$ python3 -q
>>> import numpy as np
>>> from numpy import linalg as LA
>>> np.set_printoptions(precision=1, suppress=True, linewidth=120, legacy="1.25")
>>> J = np.loadtxt("out10.csv", delimiter=",")
>>> print(J)
[[-0.5 -0.9 -0.4 -0.1  0.2  1.1  0.5 -1.4  1.  -1.1 -1.5  0.3]
 [-0.4  0.6  1.5  0.3  0.7 -0.1 -1.3 -0.8 -0.1  0.6  1.6  0.1]
 [ 0.6 -0.6  0.3 -0.4  0.4  0.4 -0.4  1.5 -1.4 -0.8 -1.2  1. ]
 [ 0.  -0.6 -0.8 -1.6 -0.3 -0.4 -0.7 -1.3 -0.2  1.5 -0.2 -0.8]
 [-0.9 -0.8 -1.   0.9  1.2  0.4  0.8 -0.1 -1.  -0.4 -0.4  1.5]
 [-0.6  0.   0.8 -0.2 -0.2 -0.9 -1.4 -1.9  0.3  0.1 -0.3  1.2]
 [ 1.2 -0.1  0.  -1.   0.   1.1  1.8 -0.5  0.3  0.7 -0.1 -1. ]
 [-0.2  0.8  1.  -0.3  0.   0.6  0.8 -1.7 -1.   1.1 -0.9 -0.8]
 [-0.6 -0.7  1.1  0.  -0.1 -1.4 -0.2  0.5 -0.6 -0.3 -0.1  2.1]
 [ 0.8 -0.6  0.9 -0.8  1.4  0.5 -0.4 -1.3 -0.1 -0.2 -1.4 -0.7]
 [-1.6  0.3 -0.2  0.1 -0.9  0.1 -1.2 -1.3 -0.1 -0.8  1.2  0.4]
 [ 0.1 -1.1  0.5  0.6  0.5  0.9  0.5  1.5  0.7 -0.1 -1.8  0.1]
 [-0.3 -1.1 -0.1  0.1  0.3  1.9  0.9  0.8 -1.4  0.2  0.5 -0.6]
 [ 0.6  0.8  0.8  0.2  0.2 -0.1 -1.8 -0.5 -0.8  1.6  0.8 -0.2]
 [-1.4  0.6  0.3  0.6  1.8  0.6 -0.2  1.2  0.3  0.3  0.8 -0.6]
 [ 0.5 -0.7 -0.9 -0.8 -0.7  0.  -1.1 -0.2 -1.1  1.6 -0.6  0.9]
 [-2.  -0.1 -0.1 -0.4 -0.8  0.7  0.2 -1.3  1.1  0.  -0.3 -0.8]
 [ 0.7 -1.1  0.6  0.5  1.6 -0.4 -1.1  0.9  0.9  0.4  0.4 -0.8]
 [-0.3 -1.5 -0.9  1.3 -0.9  0.  -0.4  1.   0.4  0.8  0.1 -1.3]
 [-0.6 -0.4 -0.3  0.9 -2.1 -0.2 -1.5  0.2  0.8 -0.2 -0.4  0. ]
 [ 0.1  0.1 -0.2  0.4  0.9 -0.7 -0.5  0.5  1.  -0.5  0.9 -2.2]
 [ 0.3  0.4 -1.5 -0.5  1.8  0.5  0.6  0.1  0.6 -1.  -0.3 -0.9]
 [-1.4  0.7  0.4 -0.5  0.5  0.6  0.  -0.5 -1.  -1.6 -0.8  1.1]
 [-0.7  0.1  0.8  0.   0.7  2.2  0.1 -0.1  0.   0.1 -1.1  1.1]
 [ 0.1 -0.3 -1.4 -0.2 -0.6  0.6 -1.1 -1.2 -1.3  0.7  0.8 -1. ]
 [-0.3 -0.1  0.2  0.5 -2.4  0.4 -1.  -0.5  0.7 -0.3 -0.3 -0.7]
 [ 0.4  0.2 -1.4  1.4  0.   0.4  0.1 -0.4  0.2  2.   0.8 -0.3]
 [ 0.  -0.5  0.3 -1.4 -0.3  1.4  0.   0.   1.1  1.  -0.9  1.3]
 [-1.4 -0.5  0.2 -1.5 -0.5 -0.5 -0.5 -1.2  0.4 -0.1 -0.1  1.4]
 [ 0.1  0.6  0.1  1.3  1.4  0.8  1.2 -0.1 -1.1 -0.3  1.1 -0.5]]
>>> Y = np.c_[J[:, :11] @ np.array([[0, 2, 0, 2, 3, 1, 2, 0, 2, 3, 2],
...     [0, 1, 3, 0, 0, 1, 3, 3, 2, 1, 1],
...     [1, 1, 1, 1, 3, 2, 0, 2, 1, 0, 2],
...     [1, 1, 1, 0, 1, 1, 0, 3, 1, 2, 3],
...     [1, 2, 3, 2, 1, 2, 0, 2, 3, 3, 1],
...     [2, 0, 1, 3, 3, 0, 2, 2, 1, 0, 2],
...     [2, 0, 3, 0, 1, 1, 3, 3, 3, 2, 3],
...     [2, 3, 0, 2, 3, 0, 1, 1, 1, 0, 1],
...     [1, 0, 3, 2, 3, 3, 3, 0, 0, 3, 3],
...     [2, 0, 0, 1, 1, 1, 2, 1, 2, 2, 3],
...     [0, 1, 0, 2, 1, 0, 3, 3, 3, 1, 2]]), np.array([0, -2, 0, -2, 2, 1, -2, -1, 0, -2, 2, 1, -2, 0, -2, 2, 0, 1, 1, -2, -1, 0, 0, 2, -1, -1, -2, 2, -1, 1])]
>>> print(Y.round(1) + 0)
[[ -1.1  -7.7   3.   -2.6  -2.6   0.5  -5.1  -6.7  -8.2  -1.7  -3.8   0. ]
 [ -0.8   2.2   1.4   3.8   2.2   3.9   1.8   7.6   5.5   2.    4.2  -2. ]
 [  0.3   4.6  -5.7   0.5   1.8  -4.4  -8.9  -4.9  -3.4  -6.2  -7.5   0. ]
 [ -4.7  -7.7  -8.2  -4.5  -9.4  -4.2  -4.2 -12.1  -5.9  -3.9  -8.   -2. ]
 [  1.5  -1.    0.9  -2.6  -5.7  -3.   -6.1   2.2   0.8  -0.7  -2.6   2. ]
 [ -7.5  -7.   -4.2  -7.2  -8.9   0.   -8.9  -8.1  -8.9  -4.8  -7.7   1. ]
 [  5.5  -0.3   6.1   5.8   7.7   3.5  11.2   4.2   8.3   7.3   9.2  -2. ]
 [  1.3  -4.9   3.1  -3.7  -3.2   1.2   0.4   3.8   2.7  -0.5   1.9  -1. ]
 [ -2.4   0.4  -5.1  -5.2  -3.7  -1.6  -8.9  -3.6  -4.2  -5.7  -5.6   0. ]
 [ -1.4  -1.4   1.5   1.    1.    3.1  -6.6  -5.5  -1.9   1.5  -3.4  -2. ]
 [ -7.5  -7.5  -5.7  -6.1 -10.9  -5.7  -5.3  -2.9  -8.2 -10.1  -8.9   2. ]
 [  7.9   3.9   3.8   5.1  10.8   4.1  -1.8  -0.2  -1.1   3.    5.4   1. ]
 [  6.5   1.8  -2.    5.6   4.7  -4.    1.1   6.4   5.4  -2.4   3.4  -2. ]
 [ -1.2   2.7  -3.9   2.7   1.    1.    0.7   2.9   4.    1.6   2.3   0. ]
 [  6.8   6.7   9.    7.8   6.3   5.    4.7  12.3   8.9   4.9   7.2  -2. ]
 [ -2.9  -4.  -12.5  -3.5  -6.7  -7.   -6.5 -11.4  -6.3  -5.8  -7.8   2. ]
 [ -1.  -10.4   1.4  -4.6  -6.1  -0.8  -1.2  -3.5  -8.   -5.9  -2.9   0. ]
 [  3.2   7.7   1.6   8.8   9.9   6.5  -0.4   1.    4.3   8.5   6.1   1. ]
 [  2.7  -0.4  -6.8   0.5   1.5  -2.5  -2.2  -3.3  -4.2  -0.4   2.7   1. ]
 [ -4.1  -5.   -9.2  -5.3  -3.6  -4.2  -6.3  -9.4 -13.8  -8.1  -5.3  -2. ]
 [ -0.3   4.7   4.    4.    3.3   4.    2.8   2.7   3.3   5.8   2.9  -1. ]
 [  0.8   2.6   8.7   4.    0.6   2.2   3.6   1.3   4.3   6.4  -0.6   0. ]
 [ -3.6  -3.5   1.1  -5.8  -8.1  -4.   -8.6  -0.9  -5.5 -10.  -11.    0. ]
 [  6.1  -0.5   5.7   5.1   6.4   2.6   0.4   4.7   1.   -0.6   3.7   2. ]
 [ -5.5  -5.7 -10.9  -3.3 -10.   -8.7  -4.1  -5.7  -3.9  -6.1  -7.6  -1. ]
 [ -3.8  -6.6  -7.3  -4.5  -2.   -3.5  -3.   -7.1 -11.9  -8.   -3.3  -1. ]
 [  4.4   0.6   1.9   3.8   1.9   1.9   9.1   7.1   7.9   9.8  11.3  -2. ]
 [  4.5  -3.1   1.2   5.3   6.8   2.4   3.9  -4.6  -2.3   0.2   2.9   2. ]
 [ -6.   -9.3  -5.1  -7.  -10.2  -3.4  -7.3 -10.7 -10.3  -9.3 -10.9  -1. ]
 [  4.9   5.8   8.5   5.    4.1   2.6   6.5  16.8  14.    7.3   9.4   1. ]]
>>> print(LA.matrix_rank(Y))
12
>>> print(np.round(LA.norm(Y - J @ LA.lstsq(J, Y)[0], axis=0), 1) + 0)
[0.  0.  0.  0.  0.  0.  0.  0.  0.  0.  0.  6.5]
>>> print(LA.matrix_rank(np.c_[J, Y]))
13
>>> print(LA.norm(LA.qr(J)[0].T @ Y, axis=0) ** 2 / ((Y ** 2).sum(axis=0) + 1e-12))
[1.  1.  1.  1.  1.  1.  1.  1.  1.  1.  1.  0.3]
>>> hat = J @ LA.solve(J.T @ J, J.T)
>>> print(np.round(hat @ J[:, 9], 1) + 0)
[-1.1  0.6 -0.8  1.5 -0.4  0.1  0.7  1.1 -0.3 -0.2 -0.8 -0.1  0.2  1.6  0.3  1.6  0.   0.4  0.8 -0.2 -0.5 -1.  -1.6
  0.1  0.7 -0.3  2.   1.  -0.1 -0.3]
>>> print(np.diag(hat))
[0.4 0.4 0.4 0.4 0.5 0.3 0.4 0.6 0.4 0.5 0.3 0.3 0.6 0.3 0.5 0.4 0.4 0.4 0.4 0.3 0.3 0.5 0.3 0.4 0.4 0.4 0.5 0.5 0.3
 0.3]
>>> print(np.trace(hat))
12.0
>>> print(LA.matrix_rank(np.eye(30) - hat))
18
